>>> import numpy as np
>>> import numpy.linalg as la
>>> np.set_printoptions(precision=3, suppress=True, linewidth=160, floatmode="fixed")
>>> def rnd(a):
...     return np.round(a, 3) + 0
... 
>>> B = np.array([[1],
...     [0],
...     [1],
...     [5],
...     [0],
...     [3],
...     [2],
...     [1],
...     [5],
...     [1],
...     [0],
...     [5],
...     [3],
...     [5],
...     [0]])
>>> C = np.array([[-2, 2, -2, 3, 3, 2, -3, -1, 2, -1, 1, -2, 3, -2, 3]])
>>> rng = np.random.default_rng(16034)
>>> W0 = B @ C + 0.02 * rng.normal(size=(15, 15))
>>> rnd(W0)
array([[ -2.001,   2.047,  -1.974,   3.010,   2.971,   1.996,  -2.999,  -1.003,   1.978,  -1.008,   1.005,  -2.013,   3.003,  -1.979,   3.036],
       [  0.012,   0.025,   0.023,  -0.001,  -0.009,   0.013,   0.015,   0.005,   0.007,  -0.021,  -0.012,  -0.006,   0.020,   0.021,  -0.017],
       [ -1.990,   1.990,  -1.963,   2.990,   2.984,   1.976,  -3.024,  -1.032,   2.037,  -1.018,   1.031,  -2.017,   3.001,  -2.000,   2.990],
       [ -9.976,   9.985, -10.008,  14.975,  15.023,   9.972, -14.962,  -4.982,   9.998,  -4.973,   5.025, -10.004,  15.006, -10.000,  14.991],
       [  0.015,   0.008,  -0.018,   0.031,  -0.013,   0.014,   0.032,  -0.010,   0.025,  -0.028,  -0.029,   0.014,   0.047,  -0.027,  -0.044],
       [ -5.995,   5.992,  -6.027,   8.993,   9.022,   6.031,  -9.010,  -3.014,   6.000,  -3.029,   2.950,  -6.006,   8.967,  -5.968,   9.005],
       [ -3.996,   3.978,  -4.007,   5.996,   6.042,   3.994,  -6.020,  -2.046,   3.991,  -2.025,   2.014,  -4.017,   5.986,  -4.010,   6.014],
       [ -2.013,   2.035,  -2.015,   2.997,   2.972,   2.033,  -2.992,  -1.025,   1.993,  -0.982,   1.007,  -1.979,   3.004,  -1.964,   2.966],
       [ -9.991,   9.997,  -9.999,  15.014,  15.009,   9.985, -15.036,  -4.992,   9.990,  -4.998,   4.980, -10.027,  14.994,  -9.997,  15.016],
       [ -2.026,   2.000,  -1.965,   2.991,   3.021,   1.981,  -3.006,  -1.001,   2.007,  -0.974,   1.010,  -1.995,   2.978,  -1.996,   2.981],
       [ -0.019,   0.009,  -0.018,  -0.006,  -0.015,  -0.011,  -0.023,   0.032,  -0.034,  -0.017,  -0.008,   0.003,  -0.006,   0.015,   0.031],
       [-10.012,   9.998,  -9.996,  15.001,  14.968,  10.012, -15.002,  -5.012,   9.976,  -4.974,   5.018,  -9.991,  14.976,  -9.998,  15.001],
       [ -5.996,   6.038,  -5.963,   8.988,   9.001,   6.003,  -8.987,  -2.979,   5.984,  -3.009,   3.002,  -6.002,   9.001,  -6.005,   8.980],
       [ -9.992,   9.992, -10.030,  14.977,  14.986,   9.966, -15.005,  -5.005,   9.996,  -4.980,   5.002,  -9.989,  14.999,  -9.989,  15.039],
       [  0.015,   0.025,  -0.016,  -0.002,   0.002,   0.042,   0.010,   0.019,  -0.027,  -0.006,   0.018,   0.010,  -0.021,   0.018,   0.011]])
>>> left, sigma, vt = la.svd(W0)
>>> rnd(sigma)
array([97.836,  0.131,  0.126,  0.112,  0.097,  0.089,  0.081,  0.066,  0.053,  0.040,  0.037,  0.028,  0.019,  0.015,  0.008])
>>> np.argmax(sigma[:-1] / (sigma[1:] + 1e-6)) + 1
np.int64(1)
>>> B = left[:, :1] @ np.diag(sigma[:1]) @ vt[:1]
>>> print(la.matrix_rank(W0, rtol=0.05))
1
>>> la.matrix_rank(B)
np.int64(1)
>>> B = W0 / np.sqrt((W0 ** 2).mean(axis=1, keepdims=True))
>>> print(la.matrix_rank(B) == la.matrix_rank(W0))
True
>>> print(rnd(la.norm(B, axis=1)))
[3.873 3.873 3.873 3.873 3.873 3.873 3.873 3.873 3.873 3.873 3.873 3.873 3.873 3.873 3.873]
>>> M = np.load("out1.npy")
>>> M
array([[0, 0, 0, 0, 1, 0],
       [0, 0, 1, 0, 0, 0],
       [0, 1, 0, 0, 0, 0],
       [0, 0, 0, 0, 0, 1],
       [1, 0, 0, 0, 0, 0],
       [0, 0, 0, 1, 0, 0]])
>>> vals, evecs = la.eigh(M)
>>> x0 = np.array([3, 4, 2, 4, 2, 1])
>>> x0 @ M @ x0
np.int64(36)
>>> x0 @ M @ x0 / (x0 @ x0), vals[0], vals[-1]
(np.float64(0.72), np.float64(-1.0), np.float64(1.0))
>>> rnd(la.svd(M, compute_uv=False))
array([1.000, 1.000, 1.000, 1.000, 1.000, 1.000])
>>> M.sum(axis=0)
array([1, 1, 1, 1, 1, 1])
>>> rnd(M.mean(axis=0))
array([0.167, 0.167, 0.167, 0.167, 0.167, 0.167])
>>> np.unravel_index(np.abs(M).argmax(), M.shape)
(np.int64(0), np.int64(4))
>>> np.count_nonzero(M)
np.int64(6)
>>> np.abs(M).max()
np.int64(1)
>>> print(np.diff(M, axis=0))
[[ 0  0  1  0 -1  0]
 [ 0  1 -1  0  0  0]
 [ 0 -1  0  0  0  1]
 [ 1  0  0  0  0 -1]
 [-1  0  0  1  0  0]]
>>> x0 = np.array([2, 1, 1, 2, 3, 3])
>>> [p for p in range(1, 25) if np.allclose(la.matrix_power(M, p), np.eye(6))]
[2, 4, 6, 8, 10, 12, 14, 16, 18, 20, 22, 24]
>>> print(rnd(la.det(M)))
-1.0
>>> print(rnd(np.abs(la.eigvals(M))))
[1.000 1.000 1.000 1.000 1.000 1.000]
>>> rnd(la.inv(M))
array([[0.000, 0.000, 0.000, 0.000, 1.000, 0.000],
       [0.000, 0.000, 1.000, 0.000, 0.000, 0.000],
       [0.000, 1.000, 0.000, 0.000, 0.000, 0.000],
       [0.000, 0.000, 0.000, 0.000, 0.000, 1.000],
       [1.000, 0.000, 0.000, 0.000, 0.000, 0.000],
       [0.000, 0.000, 0.000, 1.000, 0.000, 0.000]])
>>> M.T @ (M @ x0)
array([2, 1, 1, 2, 3, 3])
